% ipython --no-banner

In [1]: import numpy as np

In [2]: np.set_printoptions(suppress=True, linewidth=200)

In [3]: def rd(a):
   ...:     return np.round(a, 3) + 0
   ...: 

In [4]: F = np.array([[-0.6, 0.3, 1.2, 3.0, 0.0],
   ...:     [-0.9, 0.7, -0.1, 0.5, -0.5],
   ...:     [-1.4, 0.3, -1.7, -0.5, 0.7],
   ...:     [1.0, -1.6, 1.8, -2.5, 0.6],
   ...:     [-0.8, -0.2, 0.5, 3.5, -0.5]])

In [5]: vec = np.array([-1, 0, -7, -4, -2])

In [6]: np.sign((F @ vec).round(6))
Out[6]: array([-1.,  1.,  1., -1., -1.])

In [7]: rd(F * vec)
Out[7]: 
array([[  0.6,   0. ,  -8.4, -12. ,   0. ],
       [  0.9,   0. ,   0.7,  -2. ,   1. ],
       [  1.4,   0. ,  11.9,   2. ,  -1.4],
       [ -1. ,   0. , -12.6,  10. ,  -1.2],
       [  0.8,   0. ,  -3.5, -14. ,   1. ]])

In [8]: print((F @ vec).argmax())
2

In [9]: rd(F @ np.ones(5))
Out[9]: array([ 3.9, -0.3, -2.6, -0.7,  2.5])

In [10]: rd(F @ (2 * vec))
Out[10]: array([-39.6,   1.2,  27.8,  -9.6, -31.4])

In [11]: rng = np.random.default_rng(7753)

In [12]: Y = F + rng.integers(-2, 3, (5, 2)) @ rng.integers(-2, 3, (2, 5))

In [13]: print(rd(Y))
[[-2.6 -1.7  1.2 -1.   4. ]
 [ 1.1  0.7 -0.1  0.5 -2.5]
 [-0.4 -2.7 -1.7 -6.5  2.7]
 [ 2.   1.4  1.8  3.5 -3.4]
 [ 1.2  1.8  0.5  7.5 -4.5]]

In [14]: Y - F
Out[14]: 
array([[-2., -2.,  0., -4.,  4.],
       [ 2.,  0.,  0.,  0., -2.],
       [ 1., -3.,  0., -6.,  2.],
       [ 1.,  3.,  0.,  6., -4.],
       [ 2.,  2.,  0.,  4., -4.]])

In [15]: rd(np.linalg.svd(Y - F, compute_uv=False))
Out[15]: array([13.485,  4.26 ,  0.   ,  0.   ,  0.   ])

In [16]: np.abs(Y - F).sum(axis=1)
Out[16]: array([12.,  4., 12., 14., 12.])

In [17]: Q, R = np.linalg.qr(Y)

In [18]: np.allclose(R.T @ R, Y.T @ Y)
Out[18]: True

In [19]: np.trace(Q @ Q.T)
Out[19]: np.float64(5.0)

In [20]: rd(np.abs(np.diag(R)))
Out[20]: array([3.684, 2.564, 2.122, 3.704, 0.844])

In [21]: rd(abs(R[0, 0])), rd(np.linalg.norm(Y[:, 0]))
Out[21]: (np.float64(3.684), np.float64(3.684))

In [22]: X = np.load("w.npy")

In [23]: X
Out[23]: 
array([[ 14,  14,   1,  -4,   3],
       [ 14,  19,   6,  -4,  -6],
       [  1,   6,  14, -11, -12],
       [ -4,  -4, -11,  14,   3],
       [  3,  -6, -12,   3,  18]])

In [24]: U, sig, vt = np.linalg.svd(X, full_matrices=False)

In [25]: print(rd(U.T @ X @ vt.T))
[[40.196  0.     0.     0.     0.   ]
 [ 0.    25.419  0.     0.     0.   ]
 [ 0.     0.    13.385  0.     0.   ]
 [ 0.     0.     0.     0.     0.   ]
 [ 0.     0.     0.     0.     0.   ]]

In [26]: rd(vt @ vt.T)
Out[26]: 
array([[1., 0., 0., 0., 0.],
       [0., 1., 0., 0., 0.],
       [0., 0., 1., 0., 0.],
       [0., 0., 0., 1., 0.],
       [0., 0., 0., 0., 1.]])

In [27]: print(rd(np.cumsum(sig ** 2) / np.sum(sig ** 2)))
[0.662 0.927 1.    1.    1.   ]

In [28]: np.allclose(U * sig @ vt, X)
Out[28]: True

In [29]: rd(sig)
Out[29]: array([40.196, 25.419, 13.385,  0.   ,  0.   ])

In [30]: rank = np.linalg.matrix_rank(X)

In [31]: rank
Out[31]: np.int64(3)

In [32]: null = np.linalg.svd(X)[2][rank:].T

In [33]: rd(X @ null)
Out[33]: 
array([[0., 0.],
       [0., 0.],
       [0., 0.],
       [0., 0.],
       [0., 0.]])

In [34]: proj = np.triu(np.array([[0, 2, 0, 1, 0],
    ...:     [0, 3, 1, 1, 3],
    ...:     [1, 2, 2, 3, 3],
    ...:     [0, 3, 1, 2, 3],
    ...:     [1, 2, 2, 3, 1]]), 1) + np.eye(5)

In [35]: Y = proj @ X @ np.linalg.inv(proj)

In [36]: np.linalg.matrix_rank(Y)
Out[36]: np.int64(3)

In [37]: print(rd(np.linalg.det(Y)))
0.0

In [38]: print(proj @ X - X @ proj)
[[ 24.   6. -13. -25. -42.]
 [  6. -44. -52. -39. -18.]
 [ -3. -32. -75.   2.  36.]
 [  9. -10. -32.  50.  57.]
 [  0.  -6.   6.  39.  45.]]

In [39]: Y
Out[39]: 
array([[  38.,  -28.,   30.,  -98.,  282.],
       [  20.,  -37.,   10.,   -5.,  135.],
       [  -2.,  -20.,  -35.,  167., -285.],
       [   5.,  -32.,  -15.,   95.,  -87.],
       [   3.,  -12.,    0.,   12.,   18.]])

In [40]: ev, V = np.linalg.eigh(X)

In [41]: (ev > 1e-8).sum(), (ev < -1e-8).sum()
Out[41]: (np.int64(3), np.int64(0))

In [42]: rd(V.T @ X @ V)
Out[42]: 
array([[ 0.   ,  0.   ,  0.   ,  0.   ,  0.   ],
       [ 0.   ,  0.   ,  0.   ,  0.   ,  0.   ],
       [ 0.   ,  0.   , 13.385,  0.   ,  0.   ],
       [ 0.   ,  0.   ,  0.   , 25.419,  0.   ],
       [ 0.   ,  0.   ,  0.   ,  0.   , 40.196]])

In [43]: print(rd(np.abs(V[:, -1])))
[0.325 0.552 0.501 0.393 0.429]

In [44]: rd(np.linalg.eigvalsh(X @ X))
Out[44]: array([   0.   ,    0.   ,  179.155,  646.139, 1615.706])

In [45]: arr = np.array([[0, 1, 1], [0, 0, 0], [0, 0, 0]])

In [46]: # row 0 is much longer than the rest

In [47]: print(np.linalg.matrix_power(arr - np.diag(np.diag(arr)), 3))
[[0 0 0]
 [0 0 0]
 [0 0 0]]

In [48]: arr @ arr
Out[48]: 
array([[0, 0, 0],
       [0, 0, 0],
       [0, 0, 0]])

In [49]: rank = np.linalg.matrix_rank(arr)

In [50]: rank
Out[50]: np.int64(1)

In [51]: null = np.linalg.svd(arr)[2][rank:].T

In [52]: print([int(np.linalg.matrix_rank(arr[:, :j + 1])) for j in range(3)])
[0, 1, 1]

In [53]: rd(arr @ null)
Out[53]: 
array([[0., 0.],
       [0., 0.],
       [0., 0.]])

In [54]: [int(np.linalg.matrix_rank(arr[:i])) for i in range(1, len(arr) + 1)]
Out[54]: [1, 1, 1]

In [55]: U, sig, vt = np.linalg.svd(arr)

In [56]: np.argmax(sig[:-1] / (sig[1:] + 1e-6)) + 1
Out[56]: np.int64(1)

In [57]: Y = U[:, :1] @ np.diag(sig[:1]) @ vt[:1]

In [58]: rd(np.abs(arr - Y).max())
Out[58]: np.float64(0.0)

In [59]: np.linalg.matrix_rank(arr, rtol=0.05)
Out[59]: np.int64(1)

In [60]: K = np.load("case2.npy")

In [61]: K
Out[61]: 
array([[ 0.254, -0.022, -0.402],
       [ 1.077, -0.444, -0.976],
       [ 2.286, -0.118, -0.494],
       [ 2.533,  0.25 , -0.378],
       [ 1.835, -0.086, -0.148],
       [ 0.444, -0.905, -0.052],
       [ 2.788,  0.178, -0.83 ],
       [ 2.277,  0.256, -0.36 ],
       [ 2.735,  0.13 , -0.843],
       [ 2.455,  0.379, -0.489],
       [ 2.49 ,  0.476, -0.106],
       [ 0.91 ,  0.695, -0.698],
       [ 1.623, -0.697, -0.66 ],
       [ 1.549, -0.28 , -0.518],
       [ 1.324, -0.574, -0.864],
       [ 2.685, -0.058, -0.355],
       [ 1.672,  0.034, -0.406],
       [ 1.985, -0.433, -0.503],
       [ 1.929, -0.204, -0.408],
       [ 0.76 , -0.833, -0.602],
       [ 1.242, -0.276, -0.268],
       [ 0.274, -0.38 , -0.487],
       [ 1.678, -0.111, -0.068],
       [ 2.026, -0.715, -0.645],
       [ 0.571, -0.162, -0.542],
       [ 1.246, -0.345,  0.025],
       [-0.17 , -0.067,  0.102],
       [ 0.13 , -0.01 ,  0.165],
       [ 1.207, -0.285, -0.228]])

In [62]: gram = np.cov(K, rowvar=False)

In [63]: print(rd(np.polyfit(K[:, 1], K[:, 0], 1)))
[0.778 1.634]

In [64]: np.median(K, axis=0)
Out[64]: array([ 1.623, -0.118, -0.408])

In [65]: print(np.argsort(-K.std(axis=0).round(6), kind="stable"))
[0 1 2]

In [66]: rd(np.corrcoef(K.T))
Out[66]: 
array([[ 1.   ,  0.348, -0.312],
       [ 0.348,  1.   ,  0.081],
       [-0.312,  0.081,  1.   ]])

In [67]: print(np.argwhere(np.triu(np.abs(np.corrcoef(K.T)) > 0.8, 1)))
[]

In [68]: Xc = (K - K.mean(axis=0)) / K.std(axis=0)

In [69]: np.argwhere(np.abs(Xc) > 2)
Out[69]: 
array([[11,  1],
       [27,  2]])

In [70]: b = np.linalg.lstsq(np.delete(Xc, 1, axis=1), Xc[:, 1])[0]

In [71]: np.abs(b).argmax()
Out[71]: np.int64(0)

In [72]: rd(b)
Out[72]: array([0.414, 0.21 ])

In [73]: E = np.minimum.outer(np.arange(1, 5), np.arange(1, 5)) * 5

In [74]: E
Out[74]: 
array([[ 5,  5,  5,  5],
       [ 5, 10, 10, 10],
       [ 5, 10, 15, 15],
       [ 5, 10, 15, 20]])

In [75]: gram = E.T @ E

In [76]: print(rd(np.linalg.eigvalsh(gram)[::-1]))
[1718.459   25.       4.537    2.004]

In [77]: (E @ E.T).shape
Out[77]: (4, 4)

In [78]: vec = np.ones(4)

In [79]: for _ in range(5):
    ...:     vec = E @ vec
    ...:     vec /= np.linalg.norm(vec)
    ...:     print(round(vec @ E @ vec, 3))
    ...: 
41.402
41.454
41.454
41.454
41.454

In [80]: rd(np.linalg.eigvalsh(E)[-1])
Out[80]: np.float64(41.454)
